$ ipython --no-banner

In [1]: import numpy as np

In [2]: import numpy.linalg as la

In [3]: np.set_printoptions(precision=2, suppress=True, linewidth=140, sign=" ")

In [4]: Y = np.array([[-1]])

In [5]: W2 = np.array([[0, 2], [1, 0]])

In [6]: J = np.block([[Y, np.array([[2, 3]])], [np.zeros((2, 1)), W2]])

In [7]: J
Out[7]: 
array([[-1.,  2.,  3.],
       [ 0.,  0.,  2.],
       [ 0.,  1.,  0.]])

In [8]: f, v = J[1], J[0]

In [9]: f @ v
Out[9]: np.float64(6.0)

In [10]: pr = (f @ v) / (f @ f) * f

In [11]: round(la.norm(f + v) ** 2 + la.norm(f - v) ** 2, 2)
Out[11]: np.float64(36.0)

In [12]: la.matrix_rank(np.outer(f, v))
Out[12]: np.int64(1)

In [13]: np.outer(f, v)
Out[13]: 
array([[-0.,  0.,  0.],
       [-0.,  0.,  0.],
       [-2.,  4.,  6.]])

In [14]: pr
Out[14]: array([ 0.,  0.,  3.])

In [15]: (v - pr) @ f
Out[15]: np.float64(0.0)

In [16]: np.round(la.det(2 * J), 2), round(la.det(J), 2)
Out[16]: (np.float64(16.0), np.float64(2.0))

In [17]: round(float(la.det(J[::-1])), 2)
Out[17]: -2.0

In [18]: la.eigvals(J)
Out[18]: array([-1.  ,  1.41, -1.41])

In [19]: round(la.det(J.T), 2)
Out[19]: np.float64(2.0)

In [20]: Y = J / la.norm(J, axis=1, keepdims=True)

In [21]: C2 = Y @ Y.T

In [22]: la.norm(Y, axis=1)
Out[22]: array([ 1.,  1.,  1.])

In [23]: C2[2]
Out[23]: array([ 0.53,  0.  ,  1.  ])

In [24]: np.argwhere(np.triu(np.abs(C2) > 0.95, 1))
Out[24]: array([], shape=(0, 2), dtype=int64)

In [25]: (C2 - 2 * np.eye(3)).round(6).argmax(axis=1)
Out[25]: array([ 1,  0,  0])

In [26]: np.degrees(np.arccos(np.clip(C2[2, 1], -1, 1)))
Out[26]: np.float64(90.0)

In [27]: O, R = la.qr(J)

In [28]: O @ R
Out[28]: 
array([[-1.,  2.,  3.],
       [ 0.,  0.,  2.],
       [ 0.,  1.,  0.]])

In [29]: O.shape, R.shape
Out[29]: ((3, 3), (3, 3))

In [30]: O
Out[30]: 
array([[ 1.,  0.,  0.],
       [-0.,  0., -1.],
       [-0., -1.,  0.]])

In [31]: F = np.load("m.npy")

In [32]: F
Out[32]: 
array([[ 1.  ,  0.9 ,  0.81,  0.73,  0.66],
       [ 0.9 ,  1.  ,  0.9 ,  0.81,  0.73],
       [ 0.81,  0.9 ,  1.  ,  0.9 ,  0.81],
       [ 0.73,  0.81,  0.9 ,  1.  ,  0.9 ],
       [ 0.66,  0.73,  0.81,  0.9 ,  1.  ]])

In [33]: # equal to its transpose

In [34]: rng = np.random.default_rng(449)

In [35]: idx = rng.permutation(5)

In [36]: idx
Out[36]: array([ 0,  4,  1,  2,  3])

In [37]: Y = F[idx][:, idx]

In [38]: np.sort(np.abs(la.eigvals(Y)))
Out[38]: array([ 0.06,  0.08,  0.15,  0.45,  4.26])

In [39]: np.trace(Y)
Out[39]: np.float64(5.0)

In [40]: np.diag(Y)
Out[40]: array([ 1.,  1.,  1.,  1.,  1.])

In [41]: Y = F / np.sqrt((F ** 2).mean(axis=1, keepdims=True))

In [42]: F - F.mean(axis=1, keepdims=True)
Out[42]: 
array([[ 0.18,  0.08, -0.01, -0.09, -0.16],
       [ 0.03,  0.13,  0.03, -0.06, -0.14],
       [-0.07,  0.02,  0.12,  0.02, -0.07],
       [-0.14, -0.06,  0.03,  0.13,  0.03],
       [-0.16, -0.09, -0.01,  0.08,  0.18]])

In [43]: la.matrix_rank(Y) == la.matrix_rank(F)
Out[43]: np.True_

In [44]: O, _ = la.qr(np.array([[-0.6, 0.4, 0.7, 1.3, 2.0, -0.1],
    ...:     [0.9, -0.3, 1.1, -1.2, -1.4, -0.8],
    ...:     [1.0, -1.5, 0.2, 0.2, -1.6, -0.5],
    ...:     [0.3, 1.8, 0.3, 1.1, 0.6, -1.9],
    ...:     [-1.5, 0.2, 0.7, 0.8, -0.8, 1.5],
    ...:     [0.8, -0.5, 0.4, -1.7, -1.8, -0.6]]))

In [45]: vecs, _ = la.qr(np.array([[-1.1, -0.6, -0.1, -1.7, 1.0],
    ...:     [-0.9, -0.5, 1.0, 0.8, -0.1],
    ...:     [-0.2, -1.3, 1.3, 0.3, 1.2],
    ...:     [0.4, -0.6, 0.8, -1.1, -0.8],
    ...:     [-1.0, -0.3, -1.2, -1.5, -0.4]]))

In [46]: sigma = 20 * 0.2 ** np.arange(5)

In [47]: K = O[:, :5] * sigma @ vecs[:5]

In [48]: K
Out[48]: 
array([[ 3.39,  0.76,  0.09,  2.76,  2.92],
       [-4.72, -0.16, -0.48, -4.65, -4.36],
       [-6.37, -0.66,  1.  , -4.7 , -4.16],
       [ 0.1 ,  0.15, -2.65, -1.69, -2.95],
       [ 7.78,  1.27,  1.27,  7.11,  7.83],
       [-4.43, -0.44, -0.14, -4.  , -3.75]])

In [49]: x0 = np.array([-1, 1, 0, 0, 3])

In [50]: target = K @ x0

In [51]: target
Out[51]: array([ 6.13, -8.52, -6.76, -8.79, 16.99, -7.26])

In [52]: np.round(la.solve(K.T @ K, K.T @ target), 2) + 0
Out[52]: array([-1.,  1.,  0.,  0.,  3.])

In [53]: np.round(la.lstsq(K, target)[0], 2) + 0
Out[53]: array([-1.,  1.,  0.,  0.,  3.])

In [54]: target = target + 0.05 * rng.normal(size=6)

In [55]: target
Out[55]: array([ 6.23, -8.48, -6.79, -8.78, 16.91, -7.29])

In [56]: c, *_ = la.lstsq(K, target)

In [57]: c
Out[57]: array([-3.21,  1.53, -2.52,  0.86,  4.73])

In [58]: np.round(K.T @ (target - K @ c), 2) + 0
Out[58]: array([ 0.,  0.,  0.,  0.,  0.])

In [59]: round(la.norm(target - K @ c), 2)
Out[59]: np.float64(0.01)

In [60]: [round(float(la.norm(la.solve(K.T @ K + lam * np.eye(5), K.T @ target))), 2) for lam in (0, 1, 10, 100)]
Out[60]: [6.49, 2.05, 1.54, 0.95]

In [61]: x0 = np.array([0, 0, 3, 0, 0])

In [62]: a = np.maximum(K @ x0, 0)

In [63]: a
Out[63]: array([ 0.27,  0.  ,  3.  ,  0.  ,  3.82,  0.  ])

In [64]: K * (a > 1e-9)[:, None]
Out[64]: 
array([[ 3.39,  0.76,  0.09,  2.76,  2.92],
       [-0.  , -0.  , -0.  , -0.  , -0.  ],
       [-6.37, -0.66,  1.  , -4.7 , -4.16],
       [ 0.  ,  0.  , -0.  , -0.  , -0.  ],
       [ 7.78,  1.27,  1.27,  7.11,  7.83],
       [-0.  , -0.  , -0.  , -0.  , -0.  ]])

In [65]: Y = np.c_[K[:, :2] @ np.array([[2, -1], [-2, -1]]), np.array([2, 1, 1, -2, -2, 2])]

In [66]: Y
Out[66]: 
array([[  5.25,  -4.15,   2.  ],
       [ -9.12,   4.89,   1.  ],
       [-11.41,   7.03,   1.  ],
       [ -0.11,  -0.25,  -2.  ],
       [ 13.  ,  -9.05,  -2.  ],
       [ -7.97,   4.86,   2.  ]])

In [67]: la.norm(la.qr(K)[0].T @ Y, axis=0) ** 2 / ((Y ** 2).sum(axis=0) + 1e-12)
Out[67]: array([ 1.  ,  1.  ,  0.89])

In [68]: O, vecs = la.qr(Y[:, :1])[0], la.qr(Y[:, 1:])[0]

In [69]: sigma = la.svd(O.T @ vecs, compute_uv=False)

In [70]: round(la.norm(O @ O.T - vecs @ vecs.T, 2), 2)
Out[70]: np.float64(1.0)

In [71]: np.degrees(np.arccos(sigma.clip(0, 1)))
Out[71]: array([ 5.93])

In [72]: sigma
Out[72]: array([ 0.99])

In [73]: (sigma > 0.9).sum()
Out[73]: np.int64(1)

In [74]: E = np.loadtxt("case18.csv", delimiter=",")

In [75]: E
Out[75]: 
array([[-1.,  2.,  0.,  0.,  0.],
       [-3.,  0.,  0.,  0.,  0.],
       [ 0.,  0., -2., -2.,  2.],
       [ 0.,  0.,  0.,  2.,  0.],
       [ 0.,  0.,  1., -3., -2.]])

In [76]: O, R = la.qr(E)

In [77]: np.round(O.T @ O, 2) + 0
Out[77]: 
array([[ 1.,  0.,  0.,  0.,  0.],
       [ 0.,  1.,  0.,  0.,  0.],
       [ 0.,  0.,  1.,  0.,  0.],
       [ 0.,  0.,  0.,  1.,  0.],
       [ 0.,  0.,  0.,  0.,  1.]])

In [78]: round(float(abs(R[0, 0])), 2), np.round(la.norm(E[:, 0]), 2)
Out[78]: (3.16, np.float64(3.16))

In [79]: R
Out[79]: 
array([[ 3.16, -0.63,  0.  ,  0.  ,  0.  ],
       [ 0.  , -1.9 ,  0.  ,  0.  ,  0.  ],
       [ 0.  ,  0.  ,  2.24,  0.45, -2.68],
       [ 0.  ,  0.  ,  0.  , -4.1 , -0.78],
       [ 0.  ,  0.  ,  0.  ,  0.  , -0.44]])

In [80]: O
Out[80]: 
array([[-0.32, -0.95,  0.  ,  0.  ,  0.  ],
       [-0.95,  0.32,  0.  ,  0.  ,  0.  ],
       [ 0.  , -0.  , -0.89,  0.39,  0.22],
       [ 0.  , -0.  ,  0.  , -0.49,  0.87],
       [ 0.  , -0.  ,  0.45,  0.78,  0.44]])

In [81]: Y = np.array([[0, 3, 1, 2, 1, 2],
    ...:     [1, 0, 1, 3, 3, 1],
    ...:     [1, 0, 3, 3, 1, 0],
    ...:     [1, 1, 1, 2, 2, 2]])

In [82]: X = Y.T @ Y

In [83]: X
Out[83]: 
array([[  3,   1,   5,   8,   6,   3],
       [  1,  10,   4,   8,   5,   8],
       [  5,   4,  12,  16,   9,   5],
       [  8,   8,  16,  26,  18,  11],
       [  6,   5,   9,  18,  15,   9],
       [  3,   8,   5,  11,   9,   9]])

In [84]: O, R = la.qr(K)

In [85]: np.allclose(R.T @ R, K.T @ K)
Out[85]: True

In [86]: round(np.trace(O @ O.T), 2)
Out[86]: np.float64(5.0)

In [87]: np.abs(np.diag(R))
Out[87]: array([ 12.42,   0.66,   3.11,   0.19,   0.07])

In [88]: proj = K @ la.solve(K.T @ K, K.T)

In [89]: np.diag(proj)
Out[89]: array([ 0.89,  0.7 ,  0.99,  0.99,  1.  ,  0.44])

In [90]: proj.round(2) + 0
Out[90]: 
array([[ 0.89,  0.19, -0.03, -0.04, -0.01, -0.25],
       [ 0.19,  0.7 ,  0.05,  0.07,  0.01,  0.41],
       [-0.03,  0.05,  0.99, -0.01,  0.  , -0.07],
       [-0.04,  0.07, -0.01,  0.99,  0.  , -0.09],
       [-0.01,  0.01,  0.  ,  0.  ,  1.  , -0.02],
       [-0.25,  0.41, -0.07, -0.09, -0.02,  0.44]])

In [91]: proj @ K[:, 2]
Out[91]: array([ 0.09, -0.48,  1.  , -2.65,  1.27, -0.14])

In [92]: Y = X + rng.integers(-2, 3, (6, 4)) @ rng.integers(-2, 3, (4, 6))

In [93]: Y
Out[93]: 
array([[ 0, -1,  8,  5,  5,  7],
       [-3,  0, 14, -1, 11, 10],
       [ 5,  5,  8, 17,  7,  6],
       [ 5,  3, 19, 21, 19, 14],
       [ 7, 12,  4, 22,  8, 10],
       [ 0, -1, 14,  4, 16, 10]])

In [94]: Y - X
Out[94]: 
array([[ -3,  -2,   3,  -3,  -1,   4],
       [ -4, -10,  10,  -9,   6,   2],
       [  0,   1,  -4,   1,  -2,   1],
       [ -3,  -5,   3,  -5,   1,   3],
       [  1,   7,  -5,   4,  -7,   1],
       [ -3,  -9,   9,  -7,   7,   1]])

In [95]: np.abs(Y - X).sum(axis=1)
Out[95]: array([ 16,  41,   9,  20,  25,  36])

In [96]: rank = la.matrix_rank(X)

In [97]: rank
Out[97]: np.int64(4)

In [98]: N = la.svd(X)[2][rank:].T

In [99]: np.allclose(X @ N, 0)
Out[99]: True

In [100]: [int(la.matrix_rank(X[:, :j + 1])) for j in range(6)]
Out[100]: [1, 2, 3, 4, 4, 4]

In [101]: N.shape
Out[101]: (6, 2)

In [102]: np.round(X @ N, 2) + 0
Out[102]: 
array([[ 0.,  0.],
       [ 0.,  0.],
       [ 0.,  0.],
       [ 0.,  0.],
       [ 0.,  0.],
       [ 0.,  0.]])

In [103]: C2 = K.T @ K

In [104]: np.allclose(C2, C2.T)
Out[104]: True

In [105]: np.round(np.trace(C2), 2), round(float((K ** 2).sum()), 2)
Out[105]: (np.float64(416.67), 416.67)

In [106]: (K @ K.T).shape
Out[106]: (6, 6)

In [107]: np.diag(C2)
Out[107]: array([ 154.34,    2.88,    9.92,  120.66,  128.86])

In [108]: np.round(la.svd(K, compute_uv=False) ** 2, 2) + 0
Out[108]: array([ 400.  ,   16.  ,    0.64,    0.03,    0.  ])

In [109]: Y = np.array([[5, 1, 0, 3, 4, 0],
     ...:     [4, 5, 4, 1, 0, 5],
     ...:     [5, 3, 2, 5, 0, 3],
     ...:     [1, 5, 5, 0, 1, 5],
     ...:     [3, 2, 4, 4, 4, 3],
     ...:     [2, 2, 1, 2, 0, 0]])

In [110]: A = np.triu(Y, 1)

In [111]: A
Out[111]: 
array([[ 0,  1,  0,  3,  4,  0],
       [ 0,  0,  4,  1,  0,  5],
       [ 0,  0,  0,  5,  0,  3],
       [ 0,  0,  0,  0,  1,  5],
       [ 0,  0,  0,  0,  0,  3],
       [ 0,  0,  0,  0,  0,  0]])

In [112]: # triangular: eigenvalues sit on the diagonal

In [113]: np.sort(la.eigvals(A))
Out[113]: array([ 0.,  0.,  0.,  0.,  0.,  0.])

In [114]: [int(la.matrix_rank(la.matrix_power(A, p))) for p in range(1, 7)]
Out[114]: [5, 4, 3, 2, 1, 0]

In [115]: rank = la.matrix_rank(A)

In [116]: rank
Out[116]: np.int64(5)

In [117]: N = la.svd(A)[2][rank:].T

In [118]: N.shape
Out[118]: (6, 1)

In [119]: A @ N
Out[119]: 
array([[ 0.],
       [ 0.],
       [ 0.],
       [ 0.],
       [ 0.],
       [ 0.]])

In [120]: la.matrix_rank(A.T @ A), la.matrix_rank(A @ A.T)
Out[120]: (np.int64(5), np.int64(5))

In [121]: np.allclose(A @ N, 0)
Out[121]: True

In [122]: U, sigma, VT = la.svd(A)

In [123]: vecs = VT[:(sigma > 1e-8).sum()]

In [124]: x0 = A[1] + 2 * A[2] + rng.integers(2) * np.eye(6)[3]

In [125]: x0
Out[125]: array([  0.,   0.,   4.,  11.,   0.,  11.])

In [126]: np.allclose(vecs.T @ vecs @ x0, x0)
Out[126]: True

In [127]: np.round(la.norm(x0 - vecs.T @ vecs @ x0), 2)
Out[127]: np.float64(0.0)

In [128]: np.round(vecs.T @ vecs, 2) + 0
Out[128]: 
array([[ 0.,  0.,  0.,  0.,  0.,  0.],
       [ 0.,  1.,  0.,  0.,  0.,  0.],
       [ 0.,  0.,  1.,  0.,  0.,  0.],
       [ 0.,  0.,  0.,  1.,  0.,  0.],
       [ 0.,  0.,  0.,  0.,  1.,  0.],
       [ 0.,  0.,  0.,  0.,  0.,  1.]])

In [129]: mat = np.load("run19.npy")

In [130]: mat
Out[130]: 
array([[ 0,  1,  0],
       [ 0,  0,  1],
       [ 0,  0,  0],
       [ 0,  1,  1],
       [ 2,  0,  2],
       [ 0,  0,  0],
       [ 0,  0,  0]])

In [131]: x0 = np.array([-4, 5, 4])

In [132]: a = np.maximum(mat @ x0, 0)

In [133]: mat * (a > 1e-9)[:, None]
Out[133]: 
array([[ 0,  1,  0],
       [ 0,  0,  1],
       [ 0,  0,  0],
       [ 0,  1,  1],
       [ 0,  0,  0],
       [ 0,  0,  0],
       [ 0,  0,  0]])

In [134]: np.tanh(mat @ x0)
Out[134]: array([ 1.,  1.,  0.,  1.,  0.,  0.,  0.])

In [135]: mat.T @ a
Out[135]: array([  0,  14,  13])

In [136]: a
Out[136]: array([ 5,  4,  0,  9,  0,  0,  0])

In [137]: O, vecs = la.qr(mat[:, :1])[0], la.qr(mat[:, 1:])[0]

In [138]: sigma = la.svd(O.T @ vecs, compute_uv=False)

In [139]: (sigma > 0.9).sum()
Out[139]: np.int64(0)

In [140]: round(float(la.norm(O @ O.T - vecs @ vecs.T, 2)), 2)
Out[140]: 1.0

In [141]: proj = mat @ la.solve(mat.T @ mat, mat.T)

In [142]: np.round(la.eigvalsh(proj), 2) + 0
Out[142]: array([ 0.,  0.,  0.,  0.,  1.,  1.,  1.])

In [143]: np.round((np.eye(7) - proj) @ mat, 2) + 0
Out[143]: 
array([[ 0.,  0.,  0.],
       [ 0.,  0.,  0.],
       [ 0.,  0.,  0.],
       [ 0.,  0.,  0.],
       [ 0.,  0.,  0.],
       [ 0.,  0.,  0.],
       [ 0.,  0.,  0.]])

In [144]: np.allclose(proj @ proj, proj)
Out[144]: True

In [145]: proj @ mat[:, 0]
Out[145]: array([ 0.,  0.,  0.,  0.,  2.,  0.,  0.])
